% ipython --no-banner

In [1]: import numpy as np

In [2]: from numpy import linalg as LA

In [3]: np.set_printoptions(precision=2, suppress=True, linewidth=140)

In [4]: def tidy(a):
   ...:     return np.round(a, 2) + 0
   ...: 

In [5]: Y = np.array([[2, 2, 2, 2, -1, -2, 1, 1, 2, 1, -2, -2, -1],
   ...:     [0, 2, -1, -2, 0, -1, 1, 2, 0, -1, 1, -1, -2],
   ...:     [-1, 1, 1, 1, 1, -2, 2, 2, -2, 1, -2, 2, -2],
   ...:     [-1, 0, 0, -2, 1, 2, 2, 2, 2, 1, 1, 1, 1],
   ...:     [1, 1, 0, 2, -2, 0, 0, 1, 2, 2, 0, 1, 1],
   ...:     [-1, 0, 2, -2, 2, -2, 0, 1, 0, -2, 1, 0, 0],
   ...:     [-1, -1, 1, 1, -1, -2, -1, -1, -2, -1, 2, -1, 1],
   ...:     [2, 1, 1, 2, -1, 0, -2, 1, 2, -1, 0, 0, 1],
   ...:     [-2, 2, 2, 1, 1, -1, -1, -2, -1, 2, 0, -1, -1],
   ...:     [1, 2, 0, 0, 0, 2, 1, 2, -1, 2, -1, 0, 2],
   ...:     [2, 1, -2, 2, 0, -2, -1, 0, 2, 1, 1, 2, 1],
   ...:     [-2, -2, 0, -2, -1, 2, 2, 0, 2, 2, 0, -1, 1],
   ...:     [2, -2, -2, 1, 1, 2, -2, 2, 1, -2, -2, -2, -1]])

In [6]: M = Y - Y.T

In [7]: M
Out[7]: 
array([[ 0,  2,  3,  3, -2, -1,  2, -1,  4,  0, -4,  0, -3],
       [-2,  0, -2, -2, -1, -1,  2,  1, -2, -3,  0,  1,  0],
       [-3,  2,  0,  1,  1, -4,  1,  1, -4,  1,  0,  2,  0],
       [-3,  2, -1,  0, -1,  4,  1,  0,  1,  1, -1,  3,  0],
       [ 2,  1, -1,  1,  0, -2,  1,  2,  1,  2,  0,  2,  0],
       [ 1,  1,  4, -4,  2,  0,  2,  1,  1, -4,  3, -2, -2],
       [-2, -2, -1, -1, -1, -2,  0,  1, -1, -2,  3, -3,  3],
       [ 1, -1, -1,  0, -2, -1, -1,  0,  4, -3,  0,  0, -1],
       [-4,  2,  4, -1, -1, -1,  1, -4,  0,  3, -2, -3, -2],
       [ 0,  3, -1, -1, -2,  4,  2,  3, -3,  0, -2, -2,  4],
       [ 4,  0,  0,  1,  0, -3, -3,  0,  2,  2,  0,  2,  3],
       [ 0, -1, -2, -3, -2,  2,  3,  0,  3,  2, -2,  0,  3],
       [ 3,  0,  0,  0,  0,  2, -3,  1,  2, -4, -3, -3,  0]])

In [8]: print(np.argsort(-LA.norm(M, axis=0).round(6), kind="stable")[:3])
[8 5 9]

In [9]: tidy(LA.norm(M, 2) / LA.norm(M))
Out[9]: np.float64(0.44)

In [10]: [round(float(x), 2) for x in LA.svd(M, compute_uv=False)[:3]]
Out[10]: [11.77, 11.77, 10.87]

In [11]: LA.cond(M) > 100
Out[11]: np.True_

In [12]: x = np.array([2, 0, 1, 0, 0, 0, 0, 2, 2, 2, 1, 2, 0])

In [13]: x @ M @ x
Out[13]: np.int64(0)

In [14]: Q = LA.solve(np.eye(13) - M, np.eye(13) + M)

In [15]: tidy(LA.det(Q))
Out[15]: np.float64(1.0)

In [16]: r = LA.matrix_rank(M)

In [17]: r
Out[17]: np.int64(12)

In [18]: ns = LA.svd(M)[2][r:].T

In [19]: [int(LA.matrix_rank(M[:, :j + 1])) for j in range(13)]
Out[19]: [1, 2, 3, 4, 5, 6, 7, 8, 9, 10, 11, 12, 12]

In [20]: LA.matrix_rank(M.T @ M), LA.matrix_rank(M @ M.T)
Out[20]: (np.int64(12), np.int64(12))

In [21]: print(tidy(ns[:, 0] / ns[np.abs(ns[:, 0]).round(6).argmax(), 0]))
[-0.21 -0.86  0.83 -0.39 -0.68  0.08 -0.49  1.   -0.23  0.33 -0.27  0.35 -0.31]

In [22]: A = np.load("out13.npy")

In [23]: A
Out[23]: 
array([[ -9,  -9,  -3,  -9,   0,  -4,   7,  -7,   6,   3,   7,   0],
       [  4,   6,   7,  -8,  -6,   2,  -4,   5,   5,  -6,   2,  -7],
       [  7,  -6,  -4,  -4,   5,   6,   7,  -5,  -7,  -2,  -9,   4],
       [  3,  -4,   8,   8,   9,  -2,  -6,  -1,  -5,   2,   5,   0],
       [  0,  -5,  -8,   9,  -6,  -3,  -4,  -9,  -1,   2,  -9,  -8],
       [ -2,   3,  -1,   0,  -1,   3,  -4,   8,   5,  -8,  -8,   7],
       [  4,   6,  -9,   2,  -1,  -7,  -7,  -9,  -3,  -7,  -1,   2],
       [  3,  -5,   5,   0,  -3,   8,  -5,   7,   1,   5,  -8,   1],
       [ -6,   9,   6,   1,   4,   1,   1,  -4,   2,  -6,  -2,   8],
       [ -5,   1,   3,  -1,   2,  -9,   6,  -3,  -6,  -9,  -3,  -1],
       [ -5,   5,   7,   0,   1,   1,  -5,   3,   2,  -4,  -4,  -3],
       [-21, -27, -24,  15,  18, -10,  19, -22,  -9,  21,   1,  21]])

In [24]: # rank 11

In [25]: print(np.unique(A.round(6), axis=0).shape)
(12, 12)

In [26]: LA.lstsq(A[:-1].T, A[-1])[2]
Out[26]: np.int32(11)

In [27]: tidy(A @ LA.pinv(A) @ A)
Out[27]: 
array([[ -9.,  -9.,  -3.,  -9.,   0.,  -4.,   7.,  -7.,   6.,   3.,   7.,   0.],
       [  4.,   6.,   7.,  -8.,  -6.,   2.,  -4.,   5.,   5.,  -6.,   2.,  -7.],
       [  7.,  -6.,  -4.,  -4.,   5.,   6.,   7.,  -5.,  -7.,  -2.,  -9.,   4.],
       [  3.,  -4.,   8.,   8.,   9.,  -2.,  -6.,  -1.,  -5.,   2.,   5.,   0.],
       [  0.,  -5.,  -8.,   9.,  -6.,  -3.,  -4.,  -9.,  -1.,   2.,  -9.,  -8.],
       [ -2.,   3.,  -1.,   0.,  -1.,   3.,  -4.,   8.,   5.,  -8.,  -8.,   7.],
       [  4.,   6.,  -9.,   2.,  -1.,  -7.,  -7.,  -9.,  -3.,  -7.,  -1.,   2.],
       [  3.,  -5.,   5.,   0.,  -3.,   8.,  -5.,   7.,   1.,   5.,  -8.,   1.],
       [ -6.,   9.,   6.,   1.,   4.,   1.,   1.,  -4.,   2.,  -6.,  -2.,   8.],
       [ -5.,   1.,   3.,  -1.,   2.,  -9.,   6.,  -3.,  -6.,  -9.,  -3.,  -1.],
       [ -5.,   5.,   7.,   0.,   1.,   1.,  -5.,   3.,   2.,  -4.,  -4.,  -3.],
       [-21., -27., -24.,  15.,  18., -10.,  19., -22.,  -9.,  21.,   1.,  21.]])
